$ python3 -q
>>> import numpy as np
>>> import numpy.linalg as la
>>> np.set_printoptions(precision=2, suppress=True, linewidth=140)
>>> def rnd(a):
...     return np.round(a, 2) + 0
... 
>>> m1 = np.loadtxt("sample4.csv", delimiter=",")
>>> rnd(m1)
array([[0.01, 0.03, 0.05, 0.05, 0.05, 0.05],
       [0.03, 0.08, 0.14, 0.14, 0.14, 0.14],
       [0.05, 0.14, 0.23, 0.23, 0.23, 0.23],
       [0.05, 0.14, 0.23, 0.23, 0.23, 0.23],
       [0.05, 0.14, 0.23, 0.23, 0.23, 0.23],
       [0.05, 0.14, 0.23, 0.23, 0.23, 0.23]])
>>> Uu, sig, vt = la.svd(m1)
>>> np.argmax(sig[:-1] / (sig[1:] + 1e-6)) + 1
np.int64(1)
>>> other = Uu[:, :1] @ np.diag(sig[:1]) @ vt[:1]
>>> la.matrix_rank(m1, rtol=0.05)
np.int64(1)
>>> la.matrix_rank(other)
np.int64(1)
>>> rnd(la.norm(m1 - other) / la.norm(m1))
np.float64(0.0)
>>> rnd(other)
array([[0.01, 0.03, 0.05, 0.05, 0.05, 0.05],
       [0.03, 0.08, 0.14, 0.14, 0.14, 0.14],
       [0.05, 0.14, 0.23, 0.23, 0.23, 0.23],
       [0.05, 0.14, 0.23, 0.23, 0.23, 0.23],
       [0.05, 0.14, 0.23, 0.23, 0.23, 0.23],
       [0.05, 0.14, 0.23, 0.23, 0.23, 0.23]])
>>> np.unique(m1.round(6), axis=0).shape
(3, 6)
>>> np.allclose(m1[:-1].T @ la.lstsq(m1[:-1].T, m1[-1])[0], m1[-1])
True
>>> rnd(la.det(m1))
np.float64(0.0)
>>> np.trace(m1)
np.float64(1.0)
>>> rnd(np.abs(la.eigvals(m1)).max())
np.float64(1.0)
>>> X = np.array([[0, 0, 0, 0], [0, 0, 1, 0], [0, 1, 0, 1], [0, 0, 1, 0]])
>>> X.reshape(2, -1)
array([[0, 0, 0, 0, 0, 0, 1, 0],
       [0, 1, 0, 1, 0, 0, 1, 0]])
>>> blk = X.reshape(4, 2, -1)
>>> np.einsum("ihd,ihd->ih", blk, blk)
array([[0, 0],
       [0, 1],
       [1, 1],
       [0, 1]])
>>> blk.shape
(4, 2, 2)
>>> A = np.load("test10.npy")
>>> rnd(A)
array([[-1.11,  0.73,  1.5 ,  0.23,  0.42, -0.13],
       [ 0.73,  1.56,  0.3 ,  0.49,  0.92, -0.25],
       [ 1.5 ,  0.3 ,  0.95,  0.43, -0.04, -0.58],
       [ 0.23,  0.49,  0.43,  1.28, -0.03, -0.26],
       [ 0.42,  0.92, -0.04, -0.03,  1.46,  1.11],
       [-0.13, -0.25, -0.58, -0.26,  1.11,  1.86]])
>>> [round(float(la.det(A[:i, :i])), 2) + 0 for i in range(1, 7)]
[-1.11, -2.27, -4.92, -5.29, -4.32, 0.0]
>>> rnd(la.eigvalsh(A).min())
np.float64(-2.0)
>>> w, V = la.eigh(A)
>>> vec = np.array([1, -2, 1, 2, 1, 0])
>>> rnd(np.abs(A).sum(axis=1).max()), np.abs(w).max()
(np.float64(4.25), np.float64(3.0))
>>> rnd(la.eigvalsh(A[1:, 1:]))
array([-0.02,  0.62,  1.  ,  2.51,  3.  ])
>>> rnd(A.reshape(-1, 2))
array([[-1.11,  0.73],
       [ 1.5 ,  0.23],
       [ 0.42, -0.13],
       [ 0.73,  1.56],
       [ 0.3 ,  0.49],
       [ 0.92, -0.25],
       [ 1.5 ,  0.3 ],
       [ 0.95,  0.43],
       [-0.04, -0.58],
       [ 0.23,  0.49],
       [ 0.43,  1.28],
       [-0.03, -0.26],
       [ 0.42,  0.92],
       [-0.04, -0.03],
       [ 1.46,  1.11],
       [-0.13, -0.25],
       [-0.58, -0.26],
       [ 1.11,  1.86]])
>>> rnd(A.reshape(2, -1))
array([[-1.11,  0.73,  1.5 ,  0.23,  0.42, -0.13,  0.73,  1.56,  0.3 ,  0.49,  0.92, -0.25,  1.5 ,  0.3 ,  0.95,  0.43, -0.04, -0.58],
       [ 0.23,  0.49,  0.43,  1.28, -0.03, -0.26,  0.42,  0.92, -0.04, -0.03,  1.46,  1.11, -0.13, -0.25, -0.58, -0.26,  1.11,  1.86]])
>>> rnd(A.ravel(order="F"))
array([-1.11,  0.73,  1.5 ,  0.23,  0.42, -0.13,  0.73,  1.56,  0.3 ,  0.49,  0.92, -0.25,  1.5 ,  0.3 ,  0.95,  0.43, -0.04, -0.58,  0.23,
        0.49,  0.43,  1.28, -0.03, -0.26,  0.42,  0.92, -0.04, -0.03,  1.46,  1.11, -0.13, -0.25, -0.58, -0.26,  1.11,  1.86])
>>> blk = A.reshape(6, 2, -1)
>>> blk.shape
(6, 2, 3)
>>> np.einsum("ihd,jhd->hij", blk, blk).shape
(2, 6, 6)
>>> Uu, sig, vt = la.svd(A)
>>> rnd(sig)
array([3., 3., 2., 1., 1., 0.])
>>> np.argmax(sig[:-1] / (sig[1:] + 1e-6)) + 1
np.int64(5)
>>> other = Uu[:, :5] @ np.diag(sig[:5]) @ vt[:5]
>>> la.matrix_rank(other)
np.int64(5)
>>> rnd(np.abs(A - other).max())
np.float64(0.0)
>>> la.matrix_rank(A, rtol=0.05)
np.int64(5)
>>> rnd(la.norm(A - other, 2)), rnd(sig[5])
(np.float64(0.0), np.float64(0.0))
>>> rnd(la.norm(A - other) / la.norm(A))
np.float64(0.0)
>>> data = np.load("dump.npy")
>>> data
array([[-1., -1., -2.,  0.],
       [-1., -1.,  2.,  0.],
       [-2.,  2.,  2.,  0.],
       [ 0.,  0.,  0., -2.]])
>>> Q, V = la.qr(data[:, :2])[0], la.qr(data[:, 2:])[0]
>>> sig = la.svd(Q.T @ V, compute_uv=False)
>>> (sig > 0.9).sum()
np.int64(0)
>>> rnd(sig)
array([0.58, 0.  ])
